In [1]: import numpy as np

In [2]: from numpy import linalg as LA

In [3]: np.set_printoptions(suppress=True, linewidth=100)

In [4]: out = np.array([[2, 2, 0, -1, 3, 1],
   ...:     [-1, 1, 3, -1, 3, -2],
   ...:     [-1, 3, 3, 1, -2, -2],
   ...:     [2, 3, 0, 2, 3, 0],
   ...:     [2, -1, 1, 1, -3, -2],
   ...:     [-3, -3, 2, -3, 1, 0]])

In [5]: mat = out.T @ out

In [6]: mat
Out[6]: 
array([[ 23,  13, -10,  13,   2,   2],
       [ 13,  33,   5,  14,  12,  -4],
       [-10,   5,  23,  -5,   2, -14],
       [ 13,  14,  -5,  17,  -8,  -3],
       [  2,  12,   2,  -8,  41,   7],
       [  2,  -4, -14,  -3,   7,  13]])

In [7]: left, sv, Vh = LA.svd(mat, full_matrices=False)

In [8]: sv.round(2)
Out[8]: array([55.42, 45.35, 37.84,  8.1 ,  2.97,  0.32])

In [9]: left.shape, sv.shape, Vh.shape
Out[9]: ((6, 6), (6,), (6, 6))

In [10]: np.round(np.cumsum(sv ** 2) / np.sum(sv ** 2), 2)
Out[10]: array([0.46, 0.77, 0.99, 1.  , 1.  , 1.  ])

In [11]: np.round(np.sqrt((sv ** 2).sum()), 2), round(LA.norm(mat), 2)
Out[11]: (np.float64(81.45), np.float64(81.45))

In [12]: np.round(sv / sv[0], 2)
Out[12]: array([1.  , 0.82, 0.68, 0.15, 0.05, 0.01])

In [13]: np.allclose(left * sv @ Vh, mat)
Out[13]: True

In [14]: np.allclose(mat @ mat.T, mat.T @ mat)
Out[14]: True

In [15]: np.allclose(mat, mat.T)
Out[15]: True

In [16]: np.round(np.sort(np.abs(LA.eigvals(mat))), 2)
Out[16]: array([ 0.32,  2.97,  8.1 , 37.84, 45.35, 55.42])

In [17]: np.trace(mat)
Out[17]: np.int64(150)

In [18]: round(float(np.abs(LA.eigvals(mat)).max()), 2)
Out[18]: 55.42

In [19]: round(float(LA.norm(mat, 2)), 2)
Out[19]: 55.42

In [20]: round(float(LA.norm(mat) ** 2 / LA.norm(mat, 2) ** 2), 2)
Out[20]: 2.16

In [21]: mat[0] @ mat[3]
Out[21]: np.int64(730)

In [22]: round(float(LA.norm(mat[0], 1)), 2), np.round(LA.norm(mat[0], np.inf), 2)
Out[22]: (63.0, np.float64(23.0))

In [23]: round(float(LA.norm(mat, "nuc")), 2)
Out[23]: 150.0

In [24]: np.round(LA.norm(mat[0] - mat[3]), 2)
Out[24]: np.float64(16.34)

In [25]: np.round(LA.norm(mat, axis=0), 2)
Out[25]: array([31.22, 40.48, 29.65, 27.42, 44.11, 21.05])

In [26]: LA.norm(mat, axis=1).argmax()
Out[26]: np.int64(4)

In [27]: W0 = np.load("run10.npy")

In [28]: W0
Out[28]: 
array([[-3, -2, -1,  0,  1],
       [ 2,  3,  4,  5,  6],
       [ 7,  8,  9, 10, 11],
       [12, 13, 14, 15, 16],
       [17, 18, 19, 20, 21],
       [22, 23, 24, 25, 26],
       [27, 28, 29, 30, 31],
       [32, 33, 34, 35, 36]])

In [29]: LA.lstsq(W0[:-1].T, W0[-1])[2]
Out[29]: np.int32(2)

In [30]: np.round(W0 @ LA.pinv(W0) @ W0, 2) + 0
Out[30]: 
array([[-3., -2., -1.,  0.,  1.],
       [ 2.,  3.,  4.,  5.,  6.],
       [ 7.,  8.,  9., 10., 11.],
       [12., 13., 14., 15., 16.],
       [17., 18., 19., 20., 21.],
       [22., 23., 24., 25., 26.],
       [27., 28., 29., 30., 31.],
       [32., 33., 34., 35., 36.]])

In [31]: np.abs(np.diag(LA.qr(W0)[1])) > 1e-9
Out[31]: array([ True,  True, False, False, False])

In [32]: out = W0 / LA.norm(W0, axis=1, keepdims=True)

In [33]: G = out @ out.T

In [34]: np.round(np.degrees(np.arccos(np.clip(G[6, 7], -1, 1))), 2)
Out[34]: np.float64(0.41)

In [35]: G.round(2)
Out[35]: 
array([[ 1.  , -0.27, -0.44, -0.49, -0.52, -0.53, -0.54, -0.54],
       [-0.27,  1.  ,  0.98,  0.97,  0.96,  0.96,  0.96,  0.96],
       [-0.44,  0.98,  1.  ,  1.  ,  1.  ,  1.  ,  0.99,  0.99],
       [-0.49,  0.97,  1.  ,  1.  ,  1.  ,  1.  ,  1.  ,  1.  ],
       [-0.52,  0.96,  1.  ,  1.  ,  1.  ,  1.  ,  1.  ,  1.  ],
       [-0.53,  0.96,  1.  ,  1.  ,  1.  ,  1.  ,  1.  ,  1.  ],
       [-0.54,  0.96,  0.99,  1.  ,  1.  ,  1.  ,  1.  ,  1.  ],
       [-0.54,  0.96,  0.99,  1.  ,  1.  ,  1.  ,  1.  ,  1.  ]])

In [36]: (G - 2 * np.eye(8)).round(6).argmax(axis=1)
Out[36]: array([1, 2, 3, 4, 5, 6, 7, 6])

In [37]: (np.abs(G) > 0.9).astype(int)
Out[37]: 
array([[1, 0, 0, 0, 0, 0, 0, 0],
       [0, 1, 1, 1, 1, 1, 1, 1],
       [0, 1, 1, 1, 1, 1, 1, 1],
       [0, 1, 1, 1, 1, 1, 1, 1],
       [0, 1, 1, 1, 1, 1, 1, 1],
       [0, 1, 1, 1, 1, 1, 1, 1],
       [0, 1, 1, 1, 1, 1, 1, 1],
       [0, 1, 1, 1, 1, 1, 1, 1]])

In [38]: left, sv, Vh = LA.svd(W0)

In [39]: V = Vh[:(sv > 1e-8).sum()]

In [40]: rng = np.random.default_rng(55)

In [41]: x0 = W0[1] + -2 * W0[7] + rng.integers(2) * np.eye(5)[1]

In [42]: x0
Out[42]: array([-62., -62., -64., -65., -66.])

In [43]: round(LA.norm(x0 - V.T @ V @ x0), 2)
Out[43]: np.float64(0.84)

In [44]: np.round(V.T @ V, 2) + 0
Out[44]: 
array([[ 0.6,  0.4,  0.2,  0. , -0.2],
       [ 0.4,  0.3,  0.2,  0.1,  0. ],
       [ 0.2,  0.2,  0.2,  0.2,  0.2],
       [ 0. ,  0.1,  0.2,  0.3,  0.4],
       [-0.2,  0. ,  0.2,  0.4,  0.6]])

In [45]: np.round(np.diag(V.T @ V), 2)
Out[45]: array([0.6, 0.3, 0.2, 0.3, 0.6])

In [46]: F = np.load("sample14.npy")

In [47]: F
Out[47]: 
array([[15., 20.,  4., 20., 36., 12.],
       [20., 24.,  5., 25., 45., 15.],
       [ 4.,  5.,  0.,  5.,  9.,  3.],
       [20., 25.,  5., 24., 45., 15.],
       [36., 45.,  9., 45., 80., 27.],
       [12., 15.,  3., 15., 27.,  8.]])

In [48]: w, V = LA.eigh(F)

In [49]: np.round(w.sum(), 2), np.trace(F)
Out[49]: (np.float64(151.0), np.float64(151.0))

In [50]: np.round(V.T @ F @ V, 2) + 0
Out[50]: 
array([[ -1.,   0.,   0.,   0.,   0.,   0.],
       [  0.,  -1.,   0.,   0.,   0.,   0.],
       [  0.,   0.,  -1.,   0.,   0.,   0.],
       [  0.,   0.,   0.,  -1.,   0.,   0.],
       [  0.,   0.,   0.,   0.,  -1.,   0.],
       [  0.,   0.,   0.,   0.,   0., 156.]])

In [51]: np.round(V.T @ V, 2) + 0
Out[51]: 
array([[1., 0., 0., 0., 0., 0.],
       [0., 1., 0., 0., 0., 0.],
       [0., 0., 1., 0., 0., 0.],
       [0., 0., 0., 1., 0., 0.],
       [0., 0., 0., 0., 1., 0.],
       [0., 0., 0., 0., 0., 1.]])

In [52]: np.round(LA.svd(F, compute_uv=False), 2)
Out[52]: array([156.,   1.,   1.,   1.,   1.,   1.])

In [53]: np.round(np.abs(V[:, -1]), 2)
Out[53]: array([0.32, 0.4 , 0.08, 0.4 , 0.72, 0.24])

In [54]: np.unique(w.round(6) + 0, return_counts=True)[1]
Out[54]: array([5, 1])

In [55]: f, r1 = F[2], F[3]

In [56]: f @ r1
Out[56]: np.float64(775.0)

In [57]: p = (f @ r1) / (f @ f) * f

In [58]: np.outer(f, r1)
Out[58]: 
array([[ 80., 100.,  20.,  96., 180.,  60.],
       [100., 125.,  25., 120., 225.,  75.],
       [  0.,   0.,   0.,   0.,   0.,   0.],
       [100., 125.,  25., 120., 225.,  75.],
       [180., 225.,  45., 216., 405., 135.],
       [ 60.,  75.,  15.,  72., 135.,  45.]])

In [59]: p.round(2)
Out[59]: array([19.87, 24.84,  0.  , 24.84, 44.71, 14.9 ])

In [60]: np.round(LA.norm(F, axis=1), 2)
Out[60]: array([ 49.81,  62.26,  12.49,  62.26, 112.05,  37.36])

In [61]: np.round(LA.norm(F, 1), 2), np.round(LA.norm(F, np.inf), 2)
Out[61]: (np.float64(242.0), np.float64(242.0))

In [62]: round(float(LA.norm(F, 2)), 2)
Out[62]: 156.0

In [63]: out = np.array([[1, 4, 1], [5, 5, 2], [1, 4, 3], [4, 0, 3], [0, 4, 2], [5, 5, 3]])

In [64]: LA.matrix_rank(F @ out)
Out[64]: np.int64(3)

In [65]: out.T @ F.T
Out[65]: 
array([[259., 320.,  64., 321., 585., 190.],
       [380., 475.,  92., 480., 860., 283.],
       [235., 293.,  56., 292., 529., 174.]])

In [66]: np.vstack([F, out.T]).shape
Out[66]: (9, 6)

In [67]: np.einsum("ij,ij->i", F, F)
Out[67]: array([ 2481.,  3876.,   156.,  3876., 12556.,  1396.])

In [68]: LA.matrix_rank(np.vstack([F, out.T]))
Out[68]: np.int64(6)

In [69]: X = np.array([[2, 5, 1, 1, 5, 4, 2],
    ...:     [4, 4, 5, 0, 0, 1, 3],
    ...:     [2, 4, 0, 3, 1, 3, 0],
    ...:     [5, 4, 3, 2, 3, 0, 4],
    ...:     [-2, 1, -4, 1, 5, 3, -1]])

In [70]: out = X / LA.norm(X, axis=1, keepdims=True)

In [71]: G = out @ out.T

In [72]: np.round(np.degrees(np.arccos(np.clip(G[4, 0], -1, 1))), 2)
Out[72]: np.float64(59.91)

In [73]: G[4].round(2)
Out[73]: array([ 0.5 , -0.39,  0.36, -0.07,  1.  ])

In [74]: np.round(LA.norm(X, "nuc"), 2)
Out[74]: np.float64(30.19)

In [75]: round(LA.norm(X) ** 2 / LA.norm(X, 2) ** 2, 2)
Out[75]: np.float64(1.54)

In [76]: X[2] @ X[1]
Out[76]: np.int64(27)

In [77]: LA.norm(X, axis=1).argmax()
Out[77]: np.int64(3)

In [78]: A = np.loadtxt("m.csv", delimiter=",")

In [79]: A.round(2)
Out[79]: 
array([[ 0.34, -0.25, -0.9 ],
       [ 0.93,  0.19,  0.3 ],
       [-0.1 ,  0.95, -0.3 ]])

In [80]: np.round(A @ A.T, 2) + 0
Out[80]: 
array([[1., 0., 0.],
       [0., 1., 0.],
       [0., 0., 1.]])

In [81]: np.round(A[:, 0] @ A[:, 2], 2)
Out[81]: np.float64(-0.0)

In [82]: feats = np.loadtxt("block8.csv", delimiter=",")

In [83]: feats.round(2)
Out[83]: 
array([[0.3 , 0.2 , 0.1 , 0.1 , 0.1 , 0.2 ],
       [0.11, 0.22, 0.11, 0.22, 0.11, 0.22],
       [0.25, 0.  , 0.25, 0.  , 0.5 , 0.  ],
       [0.25, 0.  , 0.25, 0.38, 0.12, 0.  ],
       [0.  , 0.  , 0.17, 0.17, 0.33, 0.33],
       [0.29, 0.  , 0.14, 0.14, 0.14, 0.29]])

In [84]: np.round(feats @ feats, 2)
Out[84]: 
array([[0.22, 0.1 , 0.15, 0.16, 0.18, 0.19],
       [0.2 , 0.07, 0.17, 0.19, 0.19, 0.17],
       [0.14, 0.05, 0.17, 0.11, 0.32, 0.22],
       [0.23, 0.05, 0.2 , 0.19, 0.24, 0.09],
       [0.18, 0.  , 0.19, 0.17, 0.26, 0.21],
       [0.24, 0.06, 0.16, 0.15, 0.21, 0.19]])

In [85]: np.allclose(feats, feats.T)
Out[85]: False

In [86]: x0 = np.array([0, 2, 2, 1, 4, 5])

In [87]: (feats @ x0).argmax()
Out[87]: np.int64(4)

In [88]: np.round(feats * x0, 2)
Out[88]: 
array([[0.  , 0.4 , 0.2 , 0.1 , 0.4 , 1.  ],
       [0.  , 0.44, 0.22, 0.22, 0.44, 1.11],
       [0.  , 0.  , 0.5 , 0.  , 2.  , 0.  ],
       [0.  , 0.  , 0.5 , 0.38, 0.5 , 0.  ],
       [0.  , 0.  , 0.33, 0.17, 1.33, 1.67],
       [0.  , 0.  , 0.29, 0.14, 0.57, 1.43]])

In [89]: np.sign((feats @ x0).round(6))
Out[89]: array([1., 1., 1., 1., 1., 1.])

In [90]: np.round(feats @ np.eye(6)[1], 2)
Out[90]: array([0.2 , 0.22, 0.  , 0.  , 0.  , 0.  ])

In [91]: M = np.load("a.npy")

In [92]: M
Out[92]: 
array([[ 5,  0,  0],
       [ 2, -8,  4],
       [ 2, -4,  2],
       [ 3, -2,  1],
       [ 0, -4,  2],
       [ 4, -4,  2],
       [ 5, -2,  1],
       [ 1, -4,  2]])

In [93]: left, sv, Vh = LA.svd(M)

In [94]: np.argmax(sv[:-1] / (sv[1:] + 1e-6)) + 1
Out[94]: np.int64(2)

In [95]: sv.round(2) + 0
Out[95]: array([14.38,  6.88,  0.  ])

In [96]: out = left[:, :2] @ np.diag(sv[:2]) @ Vh[:2]

In [97]: LA.matrix_rank(M, rtol=0.05)
Out[97]: np.int64(2)

In [98]: round(LA.norm(M - out, 2), 2), round(float(sv[2]), 2)
Out[98]: (np.float64(0.0), 0.0)

In [99]: LA.matrix_rank(out)
Out[99]: np.int64(2)

In [100]: np.round(np.abs(M - out).max(), 2)
Out[100]: np.float64(0.0)

In [101]: r = LA.matrix_rank(M)

In [102]: r
Out[102]: np.int64(2)

In [103]: null = LA.svd(M)[2][r:].T

In [104]: null.shape
Out[104]: (3, 1)

In [105]: f = np.array([4, 1, 5])

In [106]: np.array([np.convolve(row, f, "same") for row in M])
Out[106]: 
array([[  5,  25,   0],
       [-30,  18, -36],
       [-14,  14, -18],
       [ -5,  17,  -9],
       [-16,   4, -18],
       [-12,  24, -18],
       [ -3,  27,  -9],
       [-15,   9, -18]])

In [107]: np.polyval(f, M[1])
Out[107]: array([ 23, 253,  73])

In [108]: f = np.array([0, 0, 5, -4, -1, 2]) + 0.5

In [109]: E = np.eye(6) - 2 * np.outer(f, f) / (f @ f)

In [110]: E.round(2)
Out[110]: 
array([[ 0.99, -0.01, -0.11,  0.07,  0.01, -0.05],
       [-0.01,  0.99, -0.11,  0.07,  0.01, -0.05],
       [-0.11, -0.11, -0.22,  0.78,  0.11, -0.56],
       [ 0.07,  0.07,  0.78,  0.51, -0.07,  0.35],
       [ 0.01,  0.01,  0.11, -0.07,  0.99,  0.05],
       [-0.05, -0.05, -0.56,  0.35,  0.05,  0.75]])

In [111]: [round(float(LA.det(E[:i, :i])), 2) + 0 for i in range(1, 7)]
Out[111]: [0.99, 0.98, -0.24, -0.74, -0.75, -1.0]

In [112]: np.round(E @ E, 2) + 0
Out[112]: 
array([[1., 0., 0., 0., 0., 0.],
       [0., 1., 0., 0., 0., 0.],
       [0., 0., 1., 0., 0., 0.],
       [0., 0., 0., 1., 0., 0.],
       [0., 0., 0., 0., 1., 0.],
       [0., 0., 0., 0., 0., 1.]])

In [113]: round(float(LA.det(E)), 2)
Out[113]: -1.0

In [114]: np.round(LA.matrix_power(E, 4), 2) + 0
Out[114]: 
array([[1., 0., 0., 0., 0., 0.],
       [0., 1., 0., 0., 0., 0.],
       [0., 0., 1., 0., 0., 0.],
       [0., 0., 0., 1., 0., 0.],
       [0., 0., 0., 0., 1., 0.],
       [0., 0., 0., 0., 0., 1.]])

In [115]: np.round((E + E.T) / 2, 2)
Out[115]: 
array([[ 0.99, -0.01, -0.11,  0.07,  0.01, -0.05],
       [-0.01,  0.99, -0.11,  0.07,  0.01, -0.05],
       [-0.11, -0.11, -0.22,  0.78,  0.11, -0.56],
       [ 0.07,  0.07,  0.78,  0.51, -0.07,  0.35],
       [ 0.01,  0.01,  0.11, -0.07,  0.99,  0.05],
       [-0.05, -0.05, -0.56,  0.35,  0.05,  0.75]])
